$ python3 -q
>>> import numpy as np
>>> np.set_printoptions(precision=2, suppress=True, linewidth=160, floatmode="fixed")
>>> rd = lambda a: np.round(a, 2) + 0
>>> W0 = np.array([[2.0, 0.0, 1.0], [-2.0, 1.0, -2.0], [0.0, 0.0, 1.0]])
>>> W1 = np.array([[7, 8, -5, -2, -9, 3], [0, -4, 6, 0, -4, 7], [-4, 0, -2, 5, -2, 5]])
>>> coef = np.array([0, 2, 1, 2, 5, 3])
>>> H = np.maximum(W0 @ W1 + coef, 0)
>>> np.linalg.matrix_rank(H)
np.int64(3)
>>> (H > 0).astype(int)
array([[1, 1, 0, 1, 0, 1],
       [0, 0, 1, 0, 1, 0],
       [0, 1, 0, 1, 1, 1]])
>>> H
array([[10.00, 18.00,  0.00,  3.00,  0.00, 14.00],
       [ 0.00,  0.00, 21.00,  0.00, 23.00,  0.00],
       [ 0.00,  2.00,  0.00,  7.00,  3.00,  8.00]])
>>> C = np.array([[-1, -2, -1],
...     [1, -1, -3],
...     [-2, -2, -3],
...     [3, 0, 0],
...     [-2, -3, -2],
...     [-1, 0, -2]])
>>> W1 @ C
array([[ 20,  15,  -4],
       [-15,   4, -12],
       [ 22,  18,   4]])
>>> print((H @ C).round(6).argmax(axis=1))
[0 0 0]
>>> rng = np.random.default_rng(89)
>>> idx = rng.permutation(3)
>>> out = W0[:, idx] * rng.choice([-1, 1], 3)
>>> out
array([[-2.00,  0.00, -1.00],
       [ 2.00,  1.00,  2.00],
       [-0.00,  0.00, -1.00]])
>>> Uu, _, vt = np.linalg.svd(W0.T @ out)
>>> rd(Uu @ vt)
array([[-1.00,  0.00,  0.00],
       [ 0.00,  1.00,  0.00],
       [ 0.00,  0.00, -1.00]])
>>> print(rd(np.linalg.lstsq(W0, out)[0]))
[[-1.00  0.00  0.00]
 [ 0.00  1.00  0.00]
 [ 0.00  0.00 -1.00]]
>>> rd(np.linalg.det(W0))
np.float64(2.0)
>>> print((W0 - W0.T) / 2)
[[ 0.00  1.00  0.50]
 [-1.00  0.00 -1.00]
 [-0.50  1.00  0.00]]
>>> rd(np.abs(np.linalg.eigvals(W0)).max())
np.float64(2.0)
>>> W0 @ W0
array([[ 4.00,  0.00,  3.00],
       [-6.00,  1.00, -6.00],
       [ 0.00,  0.00,  1.00]])
>>> ev, evecs = np.linalg.eig(W0)
>>> W0 @ evecs[:, 0] - ev[0] * evecs[:, 0]
array([0.00, 0.00, 0.00])
>>> J = np.load("data.npy")
>>> print(J)
[[0.00 3.00 0.00]
 [3.00 0.00 0.00]
 [0.00 0.00 0.00]]
>>> Uu, sigma, vt = np.linalg.svd(J)
>>> np.argmax(sigma[:-1] / (sigma[1:] + 1e-6)) + 1
np.int64(2)
>>> print(sigma)
[3.00 3.00 0.00]
>>> out = Uu[:, :2] @ np.diag(sigma[:2]) @ vt[:2]
>>> np.linalg.matrix_rank(out)
np.int64(2)
>>> rd(np.linalg.norm(J - out, 2)), sigma[2]
(np.float64(0.0), np.float64(0.0))
>>> print(rd(np.linalg.norm(J - out) / np.linalg.norm(J)))
0.0
>>> rd(np.linalg.norm(J, axis=0))
array([3.00, 3.00, 0.00])
>>> rd(np.linalg.svd(J, compute_uv=False))
array([3.00, 3.00, 0.00])
>>> K = np.load("mat.npy")
>>> K
array([[52, 50, 37],
       [ 0,  0,  0],
       [66, 64, 47],
       [45, 43, 32],
       [66, 64, 47],
       [52, 50, 37],
       [52, 50, 37],
       [ 0,  0,  0],
       [52, 50, 37],
       [ 0,  0,  0]])
>>> # rows and columns are dependent
>>> Xs = K - K.mean(axis=0)
>>> Uu, sigma, vt = np.linalg.svd(Xs, full_matrices=False)
>>> print(rd(sigma))
[128.13   0.52   0.00]
>>> rd(vt[0] * np.sign(vt[0, np.abs(vt[0]).argmax()]))
array([0.64, 0.62, 0.46])
>>> np.searchsorted(np.cumsum(sigma ** 2) / (sigma ** 2).sum(), 0.9) + 1
np.int64(1)
>>> (np.sign(Uu[:, 0]) == np.sign(Uu[0, 0])).astype(int)
array([1, 0, 1, 1, 1, 1, 1, 0, 1, 0])
>>> print(rd(sigma ** 2 / (sigma ** 2).sum()))
[1.00 0.00 0.00]
>>> np.linalg.matrix_rank(Xs)
np.int64(2)
>>> F = np.array([[-2, -2, -2, -2, -2, -2],
...     [1, 3, 1, 3, 1, 3],
...     [-1, -1, -1, -1, -1, -1],
...     [-2, -2, -2, -2, -2, -2],
...     [1, 3, 1, 3, 1, 3],
...     [-1, -1, -1, -1, -1, -1]])
>>> G = J.T @ J
>>> np.trace(G), (J ** 2).sum()
(np.float64(18.0), np.float64(18.0))
>>> np.diag(G)
array([9.00, 9.00, 0.00])
>>> print(G)
[[9.00 0.00 0.00]
 [0.00 9.00 0.00]
 [0.00 0.00 0.00]]
>>> data = np.loadtxt("x.csv", delimiter=",")
>>> data
array([[ 0.00, -3.00,  0.00, -3.00],
       [ 0.00,  0.00,  0.00,  0.00],
       [ 0.00,  0.00,  0.00, -2.00],
       [ 0.00,  0.00,  0.00,  0.00]])
>>> [int(np.linalg.matrix_rank(np.linalg.matrix_power(data, p))) for p in range(1, 5)]
[2, 0, 0, 0]
>>> rd(np.linalg.matrix_power(data - np.diag(np.diag(data)), 4))
array([[0.00, 0.00, 0.00, 0.00],
       [0.00, 0.00, 0.00, 0.00],
       [0.00, 0.00, 0.00, 0.00],
       [0.00, 0.00, 0.00, 0.00]])
>>> data @ data
array([[0.00, 0.00, 0.00, 0.00],
       [0.00, 0.00, 0.00, 0.00],
       [0.00, 0.00, 0.00, 0.00],
       [0.00, 0.00, 0.00, 0.00]])
